In [1]: import numpy as np

In [2]: np.set_printoptions(precision=1, suppress=True, linewidth=200)

In [3]: F = np.array([[3.0, -1.0, 0.0, 0.0],
   ...:     [-1.0, 3.0, -1.0, 0.0],
   ...:     [0.0, -1.0, 0.0, -1.0],
   ...:     [0.0, 0.0, -1.0, 2.0]])

In [4]: vals, vecs = np.linalg.eigh(F)

In [5]: print(vals)
[-0.7  2.   2.5  4.1]

In [6]: print(vals.sum(), np.trace(F))
8.0 8.0

In [7]: print((vals > 1e-8).sum(), (vals < -1e-8).sum())
3 1

In [8]: rng = np.random.default_rng(14)

In [9]: labels = rng.permutation(4)

In [10]: print(labels)
[0 3 2 1]

In [11]: A2 = F[labels][:, labels]

In [12]: print(np.allclose(A2, F))
False

In [13]: print(round(np.linalg.det(A2), 1), round(float(np.linalg.det(F[labels])), 1))
-14.0 14.0

In [14]: vals, vecs = np.linalg.eigh(F)

In [15]: vec = np.array([-3, 2, -4, -3])

In [16]: print((np.sign(vecs[:, -1].round(6)) == np.sign(vecs[0, -1].round(6))).astype(int))
[1 0 1 0]

In [17]: print(np.abs(F).sum(axis=1).max(), round(np.abs(vals).max(), 1))
5.0 4.1

In [18]: print(np.round(vecs * np.abs(vals) @ vecs.T, 1) + 0)
[[ 3.  -1.   0.1  0. ]
 [-1.   3.1 -0.7  0.1]
 [ 0.1 -0.7  1.1 -0.6]
 [ 0.   0.1 -0.6  2.2]]

In [19]: print(round(float(vec @ F @ vec / (vec @ vec)), 1), np.round(vals[0], 1), round(vals[-1], 1))
1.6 -0.7 4.1

In [20]: data = np.load("mat.npy")

In [21]: print(data)
[[  4 -10 -10  -8  -4]
 [  4 -10 -10  -8  -4]
 [  6 -15 -15 -12  -6]]

In [22]: # columns 1 and 2 are equal

In [23]: rank = np.linalg.matrix_rank(data)

In [24]: print(rank)
1

In [25]: ns = np.linalg.svd(data)[2][rank:].T

In [26]: print(ns.shape)
(5, 4)

In [27]: print(np.linalg.matrix_rank(data.T @ data), np.linalg.matrix_rank(data @ data.T))
1 1

In [28]: print([int(np.linalg.matrix_rank(np.delete(data, i, axis=0))) for i in range(3)])
[1, 1, 1]

In [29]: print([int(np.linalg.matrix_rank(data[:, :j + 1])) for j in range(5)])
[1, 1, 1, 1, 1]

In [30]: print(np.allclose(data @ ns, 0))
True

In [31]: vals, vecs = np.linalg.eig(F)

In [32]: print(np.sort(np.linalg.eigvals(F.T)))
[-0.7  2.   2.5  4.1]

In [33]: print(vals)
[-0.7  4.1  2.   2.5]

In [34]: print(np.sort(np.linalg.eigvals(F @ F)))
[ 0.4  4.   6.4 17.2]

In [35]: print(round(float(np.prod(vals)), 1))
-14.0

In [36]: print(np.linalg.matrix_rank(data, rtol=0.1))
1

In [37]: print(round(np.linalg.norm(data, 2) / np.linalg.norm(data), 1))
1.0

In [38]: print(np.linalg.cond(data) > 100)
True

In [39]: w1 = np.array([[2, 1, 1, 1, 3],
    ...:     [-3, 0, -2, -1, -2],
    ...:     [-3, -3, 2, -3, 2],
    ...:     [2, -3, -2, 2, -3],
    ...:     [0, -1, 3, -2, -2]])

In [40]: b = np.array([5, 8, 7, 3, 5])

In [41]: act = np.maximum(data @ w1 + b, 0)

In [42]: print(act)
[[ 57  70  15  39  49]
 [ 57  70  15  39  49]
 [ 83 101  19  57  71]]

In [43]: print((act > 0).astype(int))
[[1 1 1 1 1]
 [1 1 1 1 1]
 [1 1 1 1 1]]

In [44]: basis = np.array([[-2, 0], [1, 2], [2, 0], [-2, 2], [-2, 0]])

In [45]: print(act @ basis)
[[-190  218]
 [-190  218]
 [-283  316]]

In [46]: print(w1 @ basis)
[[ -9   4]
 [  8  -2]
 [  9 -12]
 [ -9  -2]
 [ 13  -6]]

In [47]: print((act @ basis).round(6).argmax(axis=1))
[1 1 1]

In [48]: A2 = np.array([[-7, -2], [-3, -5]])

In [49]: m1 = np.kron(np.eye(2, dtype=int), A2)

In [50]: print(m1)
[[-7 -2  0  0]
 [-3 -5  0  0]
 [ 0  0 -7 -2]
 [ 0  0 -3 -5]]

In [51]: # 2 groups of indices that never mix

In [52]: print(np.flatnonzero(np.linalg.matrix_power((m1 != 0) + (m1.T != 0) + np.eye(4), 4)[2]))
[2 3]

In [53]: print(round(np.linalg.det(m1), 1))
841.0

In [54]: print((m1 != 0).astype(int))
[[1 1 0 0]
 [1 1 0 0]
 [0 0 1 1]
 [0 0 1 1]]

In [55]: A2 = np.array([[-2, 0], [-1, -2], [-1, -1], [1, 0]])

In [56]: print(np.einsum("ij->j", m1))
[-10  -7 -10  -7]

In [57]: print(m1 @ A2)
[[16  4]
 [11 10]
 [ 5  7]
 [-2  3]]

In [58]: print(np.vstack([m1, A2.T]).shape)
(6, 4)

In [59]: print(A2.T @ m1.T)
[[16 11  5 -2]
 [ 4 10  7  3]]

In [60]: print(np.einsum("ik,kj->ij", m1, A2))
[[16  4]
 [11 10]
 [ 5  7]
 [-2  3]]

In [61]: print(np.einsum("ik,kj->ji", m1, A2))
[[16 11  5 -2]
 [ 4 10  7  3]]

In [62]: vec = np.array([0, 3, 0, 0])

In [63]: h1 = np.maximum(m1 @ vec, 0)

In [64]: print(m1 * (h1 > 1e-9)[:, None])
[[0 0 0 0]
 [0 0 0 0]
 [0 0 0 0]
 [0 0 0 0]]

In [65]: print(m1.T @ h1)
[0 0 0 0]

In [66]: print(np.maximum(m1 @ vec, 0) - np.maximum(-m1 @ vec, 0))
[ -6 -15   0   0]

In [67]: u = np.array([-2, 1, 2])

In [68]: print(np.correlate(m1[1], m1[2], "full"))
[ 6 31 35  0  0  0  0]

In [69]: print(np.cross(m1[1, :3], m1[2, :3]))
[ 35 -21   0]

In [70]: P = np.triu(np.array([[2, 8, 0, -7], [9, -8, -8, 4], [6, -6, -4, -6], [-9, -4, -8, 7]]), 1) + np.eye(4)

In [71]: A2 = P @ m1 @ np.linalg.inv(P)

In [72]: print(A2)
[[ -31.  206. 1669. 9008.]
 [  -3.   19.  196. 1075.]
 [   0.    0.   11.   94.]
 [   0.    0.   -3.  -23.]]

In [73]: print(P @ m1 - m1 @ P)
[[-24.  16.   5.  -6.]
 [  0.  24.   4.  -5.]
 [  0.   0.  18. -12.]
 [  0.   0.   0. -18.]]

In [74]: print(np.linalg.matrix_rank(A2))
4

In [75]: print(np.poly(A2))
[  1.  24. 202. 696. 841.]

In [76]: M = np.loadtxt("run7.csv", delimiter=",")

In [77]: print(M)
[[ 1. -1. -2.]
 [-1.  1.  2.]
 [-2.  2.  4.]]

In [78]: A2 = M / np.sqrt((M ** 2).mean(axis=1, keepdims=True))

In [79]: print(A2[1])
[-0.7  0.7  1.4]

In [80]: print(np.kron(np.eye(2, dtype=int), M))
[[ 1. -1. -2.  0. -0. -0.]
 [-1.  1.  2. -0.  0.  0.]
 [-2.  2.  4. -0.  0.  0.]
 [ 0. -0. -0.  1. -1. -2.]
 [-0.  0.  0. -1.  1.  2.]
 [-0.  0.  0. -2.  2.  4.]]

In [81]: print(np.round(np.linalg.det(M[::-1]), 1))
0.0

In [82]: print(np.round(np.linalg.eigvals(M), 1) + 0)
[6. 0. 0.]

In [83]: print(np.round(np.linalg.eigvals(M).sum().real, 1))
6.0

In [84]: print(np.einsum("ij,ji->", M, M))
36.0

In [85]: rank = np.linalg.matrix_rank(M)

In [86]: print(rank)
1

In [87]: ns = np.linalg.svd(M)[2][rank:].T

In [88]: print(ns.shape)
(3, 2)

In [89]: print(np.round(M @ ns, 1) + 0)
[[0. 0.]
 [0. 0.]
 [0. 0.]]

In [90]: U, sv, Vt = np.linalg.svd(M)

In [91]: vecs = Vt[:(sv > 1e-8).sum()]

In [92]: vec = M[2] + 3 * M[0] + rng.integers(2) * np.eye(3)[1]

In [93]: print(vec)
[ 1. -1. -2.]

In [94]: print(np.allclose(vecs.T @ vecs @ vec, vec))
True

In [95]: vals, vecs = np.linalg.eigh(M)

In [96]: print(vecs @ np.diag(vals) @ vecs.T)
[[ 1. -1. -2.]
 [-1.  1.  2.]
 [-2.  2.  4.]]

In [97]: print(np.round(vecs.T @ vecs, 1) + 0)
[[1. 0. 0.]
 [0. 1. 0.]
 [0. 0. 1.]]

In [98]: print(np.round(vecs.T @ M @ vecs, 1) + 0)
[[0. 0. 0.]
 [0. 0. 0.]
 [0. 0. 6.]]

In [99]: labels = rng.integers(0, 2, 4)

In [100]: W0 = np.array([[4, -3, -5, 2], [4, 3, 4, 5], [-5, -2, -5, -4], [3, -5, -4, 5]]) * (labels[:, None] == labels)

In [101]: print(W0)
[[ 4  0 -5  0]
 [ 0  3  0  5]
 [-5  0 -5  0]
 [ 0 -5  0  5]]

In [102]: labels = rng.permutation(4)

In [103]: A2 = W0[:, labels] * rng.choice([-1, 1], 4)

In [104]: print(A2)
[[ 0  0 -5 -4]
 [ 3 -5  0  0]
 [ 0  0 -5  5]
 [-5 -5  0  0]]

In [105]: U, _, Vt = np.linalg.svd(W0.T @ A2)

In [106]: print(np.round(np.linalg.lstsq(W0, A2)[0], 1) + 0)
[[ 0.  0.  0. -1.]
 [ 1.  0.  0.  0.]
 [ 0.  0.  1.  0.]
 [ 0. -1.  0.  0.]]

In [107]: print(np.round(U @ Vt, 1) + 0)
[[ 0.  0.  0. -1.]
 [ 1.  0.  0.  0.]
 [ 0.  0.  1.  0.]
 [ 0. -1.  0.  0.]]

In [108]: print(labels)
[1 3 2 0]
